$ python3 -q
>>> import numpy as np
>>> np.set_printoptions(precision=2, suppress=True, linewidth=100)
>>> feats = np.load("x.npy")
>>> print(feats)
[[-1.58 -0.37  4.73]
 [ 4.74 -0.12  1.58]
 [ 0.    4.98  0.39]]
>>> f = np.array([1, 0, 0])
>>> M2 = feats + np.outer(f, np.eye(3)[0])
>>> np.linalg.matrix_rank(M2 - feats)
np.int64(1)
>>> M2
array([[-0.58, -0.37,  4.73],
       [ 4.74, -0.12,  1.58],
       [ 0.  ,  4.98,  0.39]])
>>> print(np.round(np.trace(feats), 2))
-1.31
>>> round(float(np.abs(np.linalg.eigvals(feats)).max()), 2)
5.0
>>> (feats + feats.T) / 2
array([[-1.58,  2.18,  2.36],
       [ 2.18, -0.12,  3.28],
       [ 2.36,  3.28,  0.39]])
>>> feats @ feats
array([[ 0.73, 24.21, -6.2 ],
       [-8.09,  6.1 , 22.85],
       [23.64,  1.34,  8.01]])
>>> assert feats == feats.T
Traceback (most recent call last):
  File "<python-input-12>", line 1, in <module>
    assert feats == feats.T
           ^^^^^^^^^^^^^^^^
ValueError: The truth value of an array with more than one element is ambiguous. Use a.any() or a.all()
>>> np.allclose(feats, feats.T)
False
>>> M2 = feats / np.sqrt((feats ** 2).mean(axis=1, keepdims=True))
>>> np.linalg.matrix_rank(feats - feats.mean(axis=1, keepdims=True))
np.int64(2)
>>> feats - feats.mean(axis=1, keepdims=True)
array([[-2.51, -1.3 ,  3.8 ],
       [ 2.68, -2.19, -0.49],
       [-1.79,  3.19, -1.4 ]])
>>> W0 = np.load("sample19.npy")
>>> print(W0)
[[ 1.    0.    0.    0.  ]
 [ 0.    1.    0.    0.  ]
 [ 0.    0.    0.87  0.5 ]
 [ 0.    0.   -0.5   0.87]]
>>> Q, r_ = np.linalg.qr(W0)
>>> np.trace(Q @ Q.T)
np.float64(4.0)
>>> abs(r_[0, 0]), np.round(np.linalg.norm(W0[:, 0]), 2)
(np.float64(1.0), np.float64(1.0))
>>> np.abs(np.diag(r_))
array([1., 1., 1., 1.])
>>> r_.round(2) + 0
array([[ 1.,  0.,  0.,  0.],
       [ 0.,  1.,  0.,  0.],
       [ 0.,  0., -1.,  0.],
       [ 0.,  0.,  0.,  1.]])
>>> print(Q)
[[ 1.    0.    0.    0.  ]
 [-0.    1.    0.    0.  ]
 [-0.   -0.   -0.87  0.5 ]
 [-0.   -0.    0.5   0.87]]
>>> np.round(Q.T @ Q, 2) + 0
array([[1., 0., 0., 0.],
       [0., 1., 0., 0.],
       [0., 0., 1., 0.],
       [0., 0., 0., 1.]])
>>> np.linalg.svd(W0, compute_uv=False)
array([1., 1., 1., 1.])
>>> print(np.linalg.norm(W0, axis=0))
[1. 1. 1. 1.]
>>> Q = W0.astype(float).copy()
>>> for j in range(4):
...     Q[:, j] -= Q[:, :j] @ (Q[:, :j].T @ Q[:, j])
...     Q[:, j] /= np.linalg.norm(Q[:, j])
... 
>>> np.round(Q.T @ W0, 2) + 0
array([[1., 0., 0., 0.],
       [0., 1., 0., 0.],
       [0., 0., 1., 0.],
       [0., 0., 0., 1.]])
>>> ang = np.deg2rad(60)
>>> m1 = np.eye(5)
>>> m1[np.ix_([0, 1], [0, 1])] = [[np.cos(ang), -np.sin(ang)], [np.sin(ang), np.cos(ang)]]
>>> m1
array([[ 0.5 , -0.87,  0.  ,  0.  ,  0.  ],
       [ 0.87,  0.5 ,  0.  ,  0.  ,  0.  ],
       [ 0.  ,  0.  ,  1.  ,  0.  ,  0.  ],
       [ 0.  ,  0.  ,  0.  ,  1.  ,  0.  ],
       [ 0.  ,  0.  ,  0.  ,  0.  ,  1.  ]])
>>> proj = np.triu(np.array([[-3, 1, 1, 2, 1],
...     [-2, -1, 1, -3, 3],
...     [-1, -3, 3, -3, 1],
...     [0, -2, 0, 3, -1],
...     [3, 0, -1, 2, 1]]), 1) + np.eye(5)
>>> M2 = proj @ m1 @ np.linalg.inv(proj)
>>> np.round(np.linalg.det(M2), 2)
np.float64(1.0)
>>> M2
array([[ 1.37, -1.73,  1.37, -1.83,  1.63],
       [ 0.87, -0.37,  0.5 , -4.33, -1.6 ],
       [ 0.  ,  0.  ,  1.  ,  0.  ,  0.  ],
       [ 0.  ,  0.  ,  0.  ,  1.  ,  0.  ],
       [ 0.  ,  0.  ,  0.  ,  0.  ,  1.  ]])
>>> print(np.sort(np.abs(np.linalg.eigvals(M2))))
[1. 1. 1. 1. 1.]
>>> np.trace(M2)
np.float64(4.0)
>>> print(round(float(np.abs(np.linalg.eigvals(M2)).max()), 2))
1.0
>>> np.linalg.determinant(M2)
Traceback (most recent call last):
  File "<python-input-42>", line 1, in <module>
    np.linalg.determinant(M2)
    ^^^^^^^^^^^^^^^^^^^^^
AttributeError: module 'numpy.linalg' has no attribute 'determinant'
>>> (M2 - M2.T) / 2
array([[ 0.  , -1.3 ,  0.68, -0.92,  0.82],
       [ 1.3 ,  0.  ,  0.25, -2.17, -0.8 ],
       [-0.68, -0.25,  0.  ,  0.  ,  0.  ],
       [ 0.92,  2.17,  0.  ,  0.  ,  0.  ],
       [-0.82,  0.8 ,  0.  ,  0.  ,  0.  ]])
>>> np.allclose(M2, M2.T)
False
>>> J = np.loadtxt("case4.csv", delimiter=",")
>>> J
array([[2., 0.],
       [2., 0.]])
>>> np.linalg.norm(J, axis=0)
array([2.83, 0.  ])
>>> J.T @ J
array([[8., 0.],
       [0., 0.]])
>>> J[:, 0] @ J[:, 1]
np.float64(0.0)
>>> f = np.array([2, -2, 1])
>>> print(np.polyval(f, J[1]))
[5. 1.]
>>> np.convolve(J[1], f)
array([ 4., -4.,  2.,  0.])
>>> print(np.correlate(J[1], J[0], "full"))
[0. 4. 0.]
>>> np.sort(np.linalg.eigvals(W0).real)
array([0.87, 0.87, 1.  , 1.  ])
>>> W0 @ W0
array([[ 1.  ,  0.  ,  0.  ,  0.  ],
       [ 0.  ,  1.  ,  0.  ,  0.  ],
       [ 0.  ,  0.  ,  0.5 ,  0.87],
       [ 0.  ,  0.  , -0.87,  0.5 ]])
>>> M = np.loadtxt("run15.csv", delimiter=",")
>>> M
array([[-0.89,  0.4 , -0.3 ],
       [-0.63,  0.9 , -0.2 ],
       [ 3.89,  0.4 ,  1.3 ],
       [ 4.53,  0.1 ,  1.5 ],
       [ 2.7 ,  0.7 ,  0.9 ],
       [ 0.28, -0.5 ,  0.1 ],
       [-2.99,  0.5 , -1.  ],
       [-2.12,  0.5 , -0.7 ],
       [-0.3 , -0.1 , -0.1 ],
       [-3.9 , -2.4 , -1.3 ],
       [-2.41,  0.6 , -0.8 ],
       [ 2.98, -0.7 ,  1.  ],
       [-0.9 , -0.3 , -0.3 ],
       [-8.09, -0.6 , -2.7 ],
       [-4.51, -0.3 , -1.5 ],
       [ 4.82,  0.4 ,  1.6 ],
       [-6.02, -0.8 , -2.  ],
       [ 0.27, -1.  ,  0.1 ],
       [ 0.9 ,  0.2 ,  0.3 ],
       [-1.5 , -0.2 , -0.5 ],
       [ 0.88, -0.7 ,  0.3 ],
       [ 0.59, -0.1 ,  0.2 ],
       [ 0.9 ,  0.4 ,  0.3 ]])
>>> M2 = M / np.sqrt((M ** 2).mean(axis=1, keepdims=True))
>>> np.linalg.matrix_rank(M2) == np.linalg.matrix_rank(M)
np.True_
>>> np.linalg.matrix_rank(M - M.mean(axis=1, keepdims=True))
np.int64(2)
>>> dist = np.linalg.norm(M[:, None] - M[None], axis=-1)
>>> np.unravel_index(dist.round(6).argmax(), dist.shape)
(np.int64(13), np.int64(15))
>>> np.flatnonzero(dist[17] < dist.mean() / 2)
array([ 0,  5,  8, 12, 17, 18, 20, 21, 22])
>>> M2 = np.c_[M[:, :1] @ np.array([[3]]), np.array([2, 1, 2, 0, 0, 0, 0, 1, 0, 1, 1, 1, 0, 2, 2, 2, 2, 0, 0, 2, 1, 0, 1])]
>>> M2
array([[ -2.67,   2.  ],
       [ -1.89,   1.  ],
       [ 11.67,   2.  ],
       [ 13.59,   0.  ],
       [  8.1 ,   0.  ],
       [  0.84,   0.  ],
       [ -8.97,   0.  ],
       [ -6.36,   1.  ],
       [ -0.9 ,   0.  ],
       [-11.7 ,   1.  ],
       [ -7.23,   1.  ],
       [  8.94,   1.  ],
       [ -2.7 ,   0.  ],
       [-24.27,   2.  ],
       [-13.53,   2.  ],
       [ 14.46,   2.  ],
       [-18.06,   2.  ],
       [  0.81,   0.  ],
       [  2.7 ,   0.  ],
       [ -4.5 ,   2.  ],
       [  2.64,   1.  ],
       [  1.77,   0.  ],
       [  2.7 ,   1.  ]])
>>> np.linalg.matrix_rank(np.c_[M, M2])
np.int64(4)
>>> np.round(np.linalg.lstsq(M, M2[:, 0])[0], 2) + 0
array([3., 0., 0.])
>>> np.linalg.matrix_rank(M2)
np.int64(2)
>>> C2 = np.cov(M, rowvar=False)
>>> np.corrcoef(M.T)
array([[1.  , 0.34, 1.  ],
       [0.34, 1.  , 0.34],
       [1.  , 0.34, 1.  ]])
>>> np.polyfit(M[:, 0], M[:, 1], 1)
array([ 0.08, -0.07])
>>> print(np.round(np.corrcoef(M[:, 0], M[:, 1])[0, 1], 2))
0.34
>>> M2 = np.array([[3, -1], [3, 0], [0, 1]])
>>> np.linalg.matrix_rank(np.vstack([M, M2.T]))
np.int64(3)
>>> K = np.loadtxt("a.csv", delimiter=",")
>>> K
array([[ 0.09,  0.09,  0.21,  0.09,  0.15, -0.03],
       [ 0.09,  0.09,  0.21,  0.09,  0.15, -0.03],
       [ 0.21,  0.21,  0.48,  0.21,  0.34, -0.07],
       [ 0.09,  0.09,  0.21,  0.09,  0.15, -0.03],
       [ 0.15,  0.15,  0.34,  0.15,  0.25, -0.05],
       [-0.03, -0.03, -0.07, -0.03, -0.05,  0.01]])
>>> rng = np.random.default_rng(7045)
>>> lab = rng.permutation(5)
>>> lab
array([4, 2, 0, 3, 1])
>>> M2 = m1[lab][:, lab]
>>> np.sort(np.abs(np.linalg.eigvals(M2)))
array([1., 1., 1., 1., 1.])
>>> round(np.linalg.det(M2), 2), round(float(np.linalg.det(m1[lab])), 2)
(np.float64(1.0), -1.0)
>>> print(np.allclose(M2, m1))
False
>>> np.diag(M2)
array([1. , 1. , 0.5, 1. , 0.5])
>>> E = np.array([[-0.6, 1.4, 0.5],
...     [0.5, -1.2, -1.4],
...     [-0.8, 0.7, -0.1],
...     [-0.8, 0.3, -1.2],
...     [-0.3, 2.0, -2.2]])
>>> E
array([[-0.6,  1.4,  0.5],
       [ 0.5, -1.2, -1.4],
       [-0.8,  0.7, -0.1],
       [-0.8,  0.3, -1.2],
       [-0.3,  2. , -2.2]])
>>> ang = np.radians(30)
>>> r_ = np.eye(3)
>>> r_[0, 0] = r_[2, 2] = np.cos(ang)
>>> r_[0, 2], r_[2, 0] = -np.sin(ang), np.sin(ang)
>>> print(r_)
[[ 0.87  0.   -0.5 ]
 [ 0.    1.    0.  ]
 [ 0.5   0.    0.87]]
>>> M2 = E @ r_.T
>>> np.allclose(np.linalg.norm(E, axis=1), np.linalg.norm(M2, axis=1))
True
>>> f = np.array([-7, 4, -4, -1]) + 0.5
>>> F = np.eye(4) - 2 * np.outer(f, f) / (f @ f)
>>> F
array([[-0.13,  0.78, -0.61, -0.09],
       [ 0.78,  0.46,  0.42,  0.06],
       [-0.61,  0.42,  0.67, -0.05],
       [-0.09,  0.06, -0.05,  0.99]])
>>> np.einsum("ii->", F)
np.float64(2.0)
>>> print(np.round(np.poly(F), 2) + 0)
[ 1. -2.  0.  2. -1.]
>>> np.einsum("ij,ji->", F, F)
np.float64(4.0)
>>> round(float(np.linalg.det(F[::-1])), 2)
-1.0
>>> round(np.linalg.det(2 * F), 2), np.round(np.linalg.det(F), 2)
(np.float64(-16.0), np.float64(-1.0))
>>> C2 = F.T @ F
>>> np.linalg.matrix_rank(C2)
np.int64(4)
>>> np.linalg.eigvalsh(C2)[::-1]
array([1., 1., 1., 1.])
>>> np.linalg.svd(F, compute_uv=False) ** 2
array([1., 1., 1., 1.])
>>> np.allclose(C2, C2.T)
True
>>> np.diag(C2)
array([1., 1., 1., 1.])
